$ python -q
>>> import numpy as np
>>> from numpy import linalg as LA
>>> np.set_printoptions(precision=2, suppress=True, linewidth=100, legacy="1.25")
>>> data = np.load("mat.npy")
>>> data
array([[-1,  1, -2],
       [ 1,  2,  0],
       [ 1, -1, -2],
       [-2, -2,  0],
       [-2,  1, -2],
       [ 1, -1, -2]])
>>> hat = data @ LA.solve(data.T @ data, data.T)
>>> np.round((np.eye(6) - hat) @ data, 2) + 0
array([[0., 0., 0.],
       [0., 0., 0.],
       [0., 0., 0.],
       [0., 0., 0.],
       [0., 0., 0.],
       [0., 0., 0.]])
>>> LA.matrix_rank(np.eye(6) - hat)
3
>>> np.allclose(hat @ hat, hat)
True
>>> np.round(LA.eigvalsh(hat), 2) + 0
array([0., 0., 0., 1., 1., 1.])
>>> np.diag(hat)
array([0.39, 0.39, 0.49, 0.62, 0.62, 0.49])
>>> rng = np.random.default_rng(8963)
>>> J = np.array([[-1, 0, -2, -1, -1],
...     [-1, -1, 1, -2, 1],
...     [0, -2, 1, 2, 1],
...     [-1, 2, -2, -1, -1],
...     [2, -1, 0, 0, 2],
...     [-1, 0, -2, 1, 0]]) * (rng.random((6, 5)) < 0.3)
>>> J
array([[ 0,  0, -2,  0,  0],
       [ 0,  0,  1, -2,  0],
       [ 0,  0,  0,  0,  0],
       [-1,  0, -2,  0,  0],
       [ 0,  0,  0,  0,  2],
       [-1,  0, -2,  0,  0]])
>>> # looks like rank 4
>>> rk = LA.matrix_rank(J)
>>> rk
4
>>> N = LA.svd(J)[2][rk:].T
>>> N @ N.T
array([[0., 0., 0., 0., 0.],
       [0., 1., 0., 0., 0.],
       [0., 0., 0., 0., 0.],
       [0., 0., 0., 0., 0.],
       [0., 0., 0., 0., 0.]])
>>> np.allclose(J @ N, 0)
True
>>> [int(LA.matrix_rank(np.delete(J, i, axis=0))) for i in range(6)]
[3, 3, 4, 4, 3, 4]
>>> U, sv, Vh = LA.svd(J, full_matrices=False)
>>> sv / sv[0]
array([1.  , 0.52, 0.51, 0.2 , 0.  ])
>>> np.round(U.T @ J @ Vh.T, 2) + 0
array([[3.83, 0.  , 0.  , 0.  , 0.  ],
       [0.  , 2.  , 0.  , 0.  , 0.  ],
       [0.  , 0.  , 1.94, 0.  , 0.  ],
       [0.  , 0.  , 0.  , 0.76, 0.  ],
       [0.  , 0.  , 0.  , 0.  , 0.  ]])
>>> (sv > 1e-8).sum()
4
>>> U.shape, sv.shape, Vh.shape
((6, 5), (5,), (5, 5))
>>> np.cumsum(sv ** 2) / np.sum(sv ** 2)
array([0.64, 0.81, 0.97, 1.  , 1.  ])
>>> np.allclose(U * sv @ Vh, J)
True
>>> LA.norm(J, axis=1).argmax()
1
>>> J[5] @ J[2]
0
>>> t3 = np.stack([J, 4 * J, J[::-1]])
>>> LA.matrix_rank(t3.reshape(3, -1))
2
>>> t3.shape
(3, 6, 5)
>>> np.einsum("bij,cij->bc", t3, t3)
array([[ 23,  92,   8],
       [ 92, 368,  32],
       [  8,  32,  23]])
>>> arr = np.loadtxt("sample0.csv", delimiter=",")
>>> arr
array([[0., 4., 0., 0., 0., 0., 0., 0., 0.],
       [4., 3., 4., 0., 0., 0., 0., 0., 0.],
       [0., 4., 2., 4., 0., 0., 0., 0., 0.],
       [0., 0., 4., 0., 4., 0., 0., 0., 0.],
       [0., 0., 0., 4., 2., 4., 0., 0., 0.],
       [0., 0., 0., 0., 4., 3., 4., 0., 0.],
       [0., 0., 0., 0., 0., 4., 2., 4., 0.],
       [0., 0., 0., 0., 0., 0., 4., 1., 4.],
       [0., 0., 0., 0., 0., 0., 0., 4., 3.]])
>>> idx = rng.permutation(9)
>>> idx
array([2, 4, 6, 5, 8, 7, 1, 3, 0])
>>> M2 = arr[idx][:, idx]
>>> np.trace(M2)
16.0
>>> np.allclose(M2, arr)
False
>>> M2
array([[2., 0., 0., 0., 0., 0., 4., 4., 0.],
       [0., 2., 0., 4., 0., 0., 0., 4., 0.],
       [0., 0., 2., 4., 0., 4., 0., 0., 0.],
       [0., 4., 4., 3., 0., 0., 0., 0., 0.],
       [0., 0., 0., 0., 3., 4., 0., 0., 0.],
       [0., 0., 4., 0., 4., 1., 0., 0., 0.],
       [4., 0., 0., 0., 0., 0., 3., 0., 4.],
       [4., 4., 0., 0., 0., 0., 0., 0., 0.],
       [0., 0., 0., 0., 0., 0., 4., 0., 0.]])
>>> round(LA.det(M2), 2), round(float(LA.det(arr[idx])), 2)
(288768.0, -288768.0)
>>> np.diag(M2)
array([2., 2., 2., 3., 3., 1., 3., 0., 0.])
>>> vec = np.array([3, 3, -2, 1, 1, -2, 1, 3, 2])
>>> y = arr @ vec
>>> coef, lr = np.zeros(9), 1 / LA.norm(arr, 2) ** 2
>>> for i in range(4):
...     coef -= lr * arr.T @ (arr @ coef - y)
...     if i % 1 == 0: print(i, round(LA.norm(arr @ coef - y), 2))
... 
0 15.44
1 9.49
2 6.9
3 5.82
>>> coef
array([ 0.84,  2.45,  0.45,  0.32, -0.86, -0.34,  1.11,  1.91,  2.26])
>>> round(float(LA.cond(arr)), 2)
11.82
>>> M2 = np.array([[0.3, 2.0], [-0.3, 0.5], [0.0, -0.6]])
>>> cent = np.array([[-0.2, 3.2, -1.6, 0.0, 1.0, -0.7, -0.7, 0.7],
...     [1.3, -0.4, -0.1, 0.5, -1.2, -1.3, 0.2, -1.3]])
>>> feats = M2 @ cent
>>> feats
array([[ 2.54,  0.16, -0.68,  1.  , -2.1 , -2.81,  0.19, -2.39],
       [ 0.71, -1.16,  0.43,  0.25, -0.9 , -0.44,  0.31, -0.86],
       [-0.78,  0.24,  0.06, -0.3 ,  0.72,  0.78, -0.12,  0.78]])
>>> # rank 2
>>> np.unique(feats.round(6), axis=0).shape
(3, 8)
>>> np.abs(np.diag(LA.qr(feats)[1])) > 1e-9
array([ True,  True, False])
>>> feats @ LA.pinv(feats) @ feats
array([[ 2.54,  0.16, -0.68,  1.  , -2.1 , -2.81,  0.19, -2.39],
       [ 0.71, -1.16,  0.43,  0.25, -0.9 , -0.44,  0.31, -0.86],
       [-0.78,  0.24,  0.06, -0.3 ,  0.72,  0.78, -0.12,  0.78]])
>>> round(np.trace(LA.pinv(feats) @ feats), 2)
2.0
